% ipython --no-banner

In [1]: import numpy as np

In [2]: np.set_printoptions(precision=4, suppress=True, linewidth=120, floatmode="fixed")

In [3]: def rd(a):
   ...:     return np.round(a, 4) + 0
   ...: 

In [4]: W0 = np.loadtxt("test10.csv", delimiter=",")

In [5]: W0
Out[5]: 
array([[1.0000, 0.9000, 0.8100, 0.7290],
       [0.9000, 1.0000, 0.9000, 0.8100],
       [0.8100, 0.9000, 1.0000, 0.9000],
       [0.7290, 0.8100, 0.9000, 1.0000]])

In [6]: x0 = np.array([3, 1, 2, 2])

In [7]: target = W0 @ x0

In [8]: b, lr = np.zeros(4), 1 / np.linalg.norm(W0, 2) ** 2

In [9]: for i in range(3):
   ...:     b -= lr * W0.T @ (W0 @ b - target)
   ...:     if i % 1 == 0: print(i, round(np.linalg.norm(W0 @ b - target), 4))
   ...: 
0 0.1699
1 0.1693
2 0.1686

In [10]: rd(b)
Out[10]: array([1.9438, 2.0364, 2.0327, 1.9323])

In [11]: rd(np.sort(np.abs(np.linalg.eigvals(W0))))
Out[11]: array([0.0614, 0.1024, 0.3096, 3.5266])

In [12]: rd(W0 @ W0)
Out[12]: 
array([[2.9975, 3.1195, 3.0861, 2.9160],
       [3.1195, 3.2761, 3.2580, 3.0861],
       [3.0861, 3.2580, 3.2761, 3.1195],
       [2.9160, 3.0861, 3.1195, 2.9975]])

In [13]: rd(np.abs(np.linalg.eigvals(W0)).max())
Out[13]: np.float64(3.5266)

In [14]: rd(np.linalg.matrix_power(W0, 3))
Out[14]: 
array([[10.4306, 10.9567, 10.9460, 10.4055],
       [10.9567, 11.5156, 11.5108, 10.9460],
       [10.9460, 11.5108, 11.5156, 10.9567],
       [10.4055, 10.9460, 10.9567, 10.4306]])

In [15]: np.allclose(W0 @ W0.T, W0.T @ W0)
Out[15]: True

In [16]: M = np.load("a.npy")

In [17]: M
Out[17]: 
array([[-0.2628,  0.0311, -0.3075, -0.4646,  0.4058, -0.5336],
       [ 3.3568, -0.0439,  0.6483, -2.1813, -0.8854,  2.4385],
       [-3.0639,  0.3312, -1.3051,  1.9317,  0.9653, -1.2995]])

In [18]: rd(np.linalg.norm(M, 1)), rd(np.linalg.norm(M, np.inf))
Out[18]: (np.float64(6.6835), np.float64(9.5542))

In [19]: rd(np.linalg.norm(M, "nuc"))
Out[19]: np.float64(8.0506)

In [20]: rd(M[1] @ M[2])
Out[20]: np.float64(-19.3827)

In [21]: rd(np.linalg.norm(M[1] - M[2]))
Out[21]: np.float64(8.9161)

In [22]: rd(np.linalg.norm(M[1], 1)), rd(np.linalg.norm(M[1], np.inf))
Out[22]: (np.float64(9.5542), np.float64(3.3568))
